% python3 -q
>>> import numpy as np
>>> np.set_printoptions(precision=1, suppress=True, linewidth=140, legacy="1.25")
>>> data = np.load("x.npy")
>>> print(data)
[[-0.4 -0.1  1.5 -2. ]
 [ 1.6  0.2  0.6  0.2]
 [ 0.6  0.5  1.1 -0.1]
 [ 1.4  0.1  0.7  0. ]
 [ 0.2 -0.1  1.3  0. ]
 [-0.2 -0.1 -0.8  1.8]]
>>> M2 = np.c_[data[:, :1] @ np.array([[-4]]), np.array([-2, -1, -3, -3, -1, 0])]
>>> print(M2)
[[ 1.6 -2. ]
 [-6.4 -1. ]
 [-2.4 -3. ]
 [-5.6 -3. ]
 [-0.8 -1. ]
 [ 0.8  0. ]]
>>> np.round(np.linalg.lstsq(data, M2[:, 0])[0], 1) + 0
array([-4.,  0.,  0.,  0.])
>>> np.linalg.matrix_rank(np.c_[data, M2])
5
>>> np.linalg.norm(np.linalg.qr(data)[0].T @ M2, axis=0) ** 2 / ((M2 ** 2).sum(axis=0) + 1e-12)
array([1. , 0.8])
>>> np.round(np.linalg.norm(M2 - data @ np.linalg.lstsq(data, M2)[0], axis=0), 1) + 0
array([0. , 2.1])
>>> np.linalg.matrix_rank(M2)
2
>>> m1 = np.loadtxt("m.csv", delimiter=",")
>>> m1
array([[ 0.,  0.,  7.,  0.],
       [ 0.,  7.,  0., 12.],
       [ 0.,  5.,  0.,  7.],
       [ 1.,  5.,  5., 13.],
       [ 0.,  0., 10.,  0.],
       [ 0.,  0.,  0.,  0.],
       [ 0.,  0.,  0.,  0.],
       [ 0.,  3.,  0.,  2.],
       [ 0.,  0., 10.,  0.],
       [ 0.,  0.,  0.,  0.],
       [ 0.,  0.,  4.,  0.],
       [ 0.,  0.,  0.,  0.],
       [ 0.,  0.,  0.,  0.],
       [ 0.,  1.,  0.,  0.],
       [ 0.,  3.,  0.,  2.],
       [ 0.,  0., 10.,  0.],
       [ 0.,  1.,  0.,  1.],
       [ 0.,  0.,  0.,  0.],
       [ 0.,  5.,  0.,  7.],
       [ 0.,  5.,  0.,  9.],
       [ 0.,  3.,  3.,  8.],
       [ 0.,  0., 14.,  4.],
       [ 3.,  7.,  7., 18.],
       [ 0.,  1.,  6.,  5.],
       [ 0.,  1.,  6.,  5.],
       [ 0.,  0.,  0.,  0.],
       [ 0.,  1.,  0.,  1.]])
>>> O, V = np.linalg.qr(m1[:, :2])[0], np.linalg.qr(m1[:, 2:])[0]
>>> sv = np.linalg.svd(O.T @ V, compute_uv=False)
>>> round(np.linalg.norm(O @ O.T - V @ V.T, 2), 1)
1.0
>>> print(sv)
[1.  0.2]
>>> M2 = np.array([[1, 2], [0, 2], [-2, 2], [-1, 0]])
>>> np.linalg.matrix_rank(m1 @ M2)
2
>>> print(np.einsum("ik,kj->ij", m1, M2))
[[-14.  14.]
 [-12.  14.]
 [ -7.  10.]
 [-22.  22.]
 [-20.  20.]
 [  0.   0.]
 [  0.   0.]
 [ -2.   6.]
 [-20.  20.]
 [  0.   0.]
 [ -8.   8.]
 [  0.   0.]
 [  0.   0.]
 [  0.   2.]
 [ -2.   6.]
 [-20.  20.]
 [ -1.   2.]
 [  0.   0.]
 [ -7.  10.]
 [ -9.  10.]
 [-14.  12.]
 [-32.  28.]
 [-29.  34.]
 [-17.  14.]
 [-17.  14.]
 [  0.   0.]
 [ -1.   2.]]
>>> Xs = (m1 - m1.mean(axis=0)) / m1.std(axis=0)
>>> np.argwhere(np.abs(Xs) > 2)
array([[ 1,  1],
       [21,  2],
       [22,  0],
       [22,  1],
       [22,  3]])
>>> c = np.linalg.lstsq(np.delete(Xs, 1, axis=1), Xs[:, 1])[0]
>>> print(c)
[-0.1 -0.3  1. ]
>>> round(1 - np.var(Xs[:, 1] - np.delete(Xs, 1, axis=1) @ c), 1)
0.9
>>> lab = m1[:, 0] > np.median(m1[:, 0])
>>> u = m1[lab].mean(axis=0) - m1[~lab].mean(axis=0)
>>> u
array([ 2. ,  4.6,  3.2, 13. ])
>>> print(((m1 - m1.mean(axis=0)) @ u > 0).astype(int))
[0 1 1 1 0 0 0 0 0 0 0 0 0 0 0 0 0 0 1 1 1 1 1 1 1 0 0]
>>> lab.astype(int)
array([0, 0, 0, 1, 0, 0, 0, 0, 0, 0, 0, 0, 0, 0, 0, 0, 0, 0, 0, 0, 0, 0, 1, 0, 0, 0, 0])
>>> X = np.loadtxt("block18.csv", delimiter=",")
>>> X
array([[14.,  0.,  6.],
       [ 0.,  5.,  0.],
       [ 6.,  0.,  9.]])
>>> vec = np.array([-7, 4, -1])
>>> rhs = X @ vec
>>> print(rhs)
[-104.   20.  -51.]
>>> print(np.linalg.solve(X, X[:, 2]))
[0. 0. 1.]
>>> np.linalg.solve(X, rhs + X[:, 1])
array([-7.,  5., -1.])
>>> w, V = np.linalg.eigvalsh(X)
Traceback (most recent call last):
  File "<python-input-37>", line 1, in <module>
    w, V = np.linalg.eigvalsh(X)
    ^^^^
ValueError: too many values to unpack (expected 2)
>>> w, V = np.linalg.eigh(X)
>>> w.sum(), np.trace(X)
(28.0, 28.0)
>>> np.linalg.eigvalsh(X @ X)
array([ 25.,  25., 324.])
>>> np.unique(w.round(6) + 0, return_counts=True)[1]
array([2, 1])
>>> print((w > 1e-8).sum(), (w < -1e-8).sum())
3 0
>>> (X + X.T) / 2
array([[14.,  0.,  6.],
       [ 0.,  5.,  0.],
       [ 6.,  0.,  9.]])
>>> np.linalg.determinant(X)
Traceback (most recent call last):
  File "<python-input-44>", line 1, in <module>
    np.linalg.determinant(X)
    ^^^^^^^^^^^^^^^^^^^^^
AttributeError: module 'numpy.linalg' has no attribute 'determinant'
>>> print(np.trace(X))
28.0
>>> np.sort(np.abs(np.linalg.eigvals(X)))
array([ 5.,  5., 18.])
>>> (X - X.T) / 2
array([[0., 0., 0.],
       [0., 0., 0.],
       [0., 0., 0.]])
>>> round(np.abs(np.linalg.eigvals(X)).max(), 1)
18.0
>>> assert X == X.T
Traceback (most recent call last):
  File "<python-input-49>", line 1, in <module>
    assert X == X.T
           ^^^^^^^^
ValueError: The truth value of an array with more than one element is ambiguous. Use a.any() or a.all()
>>> X @ X
array([[232.,   0., 138.],
       [  0.,  25.,   0.],
       [138.,   0., 117.]])
>>> vec = np.ones(3)
>>> for _ in range(3):
...     vec = X @ vec
...     vec /= np.linalg.norm(vec)
...     print(round(vec @ X @ vec, 1))
... 
17.5
18.0
18.0
>>> vec.round(1) + 0
array([0.8, 0. , 0.6])
>>> round(np.linalg.eigvalsh(X)[-1], 1)
18.0
>>> E = np.load("layer19.npy")
>>> E
array([[ -8.9,   5.5,   3.3,   1.6],
       [ -1.7,  -1.9,   3.4,  -0.9],
       [ -0.5,   0. ,  10. ,  -2.2],
       [ -6.5,  -0.8,   1.6,   3.5],
       [-14.3,   9.1,   6.8,   0.7],
       [  4.5,  -5.5,   2.5,   1.8],
       [ -8.6,   1.5,   2.2,   1.6],
       [ 11. ,  -2.7,  -3.5,  -6.6],
       [  2.6,  -7.2,  -6. ,   5.4],
       [ -0.9,   1.9,   4.3,  -2.8],
       [  4.2,   1.6,  -1.9,  -5.7],
       [  1.1,  -4.8,  -1.4,   2.1],
       [ -2.3,   3.8,   4.7,  -0.1],
       [  1.8,   3.2,  -5.4,   1.2],
       [ -0.3,  -9.2,  -2.9,   6.8],
       [  6.7,  -5.4,  -1. ,   1.7],
       [-13.3,   7.1,   3.3,   1.7],
       [  4.4,   2.9,   3.6,  -6. ],
       [  8. ,  -3.1,  -4.4,  -2.4],
       [ -7. ,   1.3,   2.2,   1.3],
       [ -2.3,  -1. ,   2.5,   1.8],
       [  8.8,  -3.8,  -4.2,  -1.1],
       [  1.6,   6.3,   4.3,  -8.6],
       [ -3.4,   4.8,   4.3,  -1.2],
       [ -9.7,   4.6,  -0.3,   0.6],
       [ -5.5,   6.3,   7. ,  -6.4],
       [  3.4,  -6.8,  -2.4,   3.7],
       [  8.4,   5.7,  -3.1,  -5.1],
       [ -7.8,  -0.8,   4.6,   3.8],
       [ -3.4,   7.3,   4.7,  -2.9],
       [ -6.3,   3.8,   5.6,   0.8]])
>>> Xs = (E - E.mean(axis=0)) / E.std(axis=0)
>>> np.argwhere(np.abs(Xs) > 2)
array([[ 2,  2],
       [ 4,  0],
       [14,  1],
       [22,  3]])
>>> Xs.std(axis=0)
array([1., 1., 1., 1.])
>>> c = np.linalg.lstsq(np.delete(Xs, 1, axis=1), Xs[:, 1])[0]
>>> c
array([-0.9, -0.2, -0.8])
>>> np.abs(c).argmax()
0
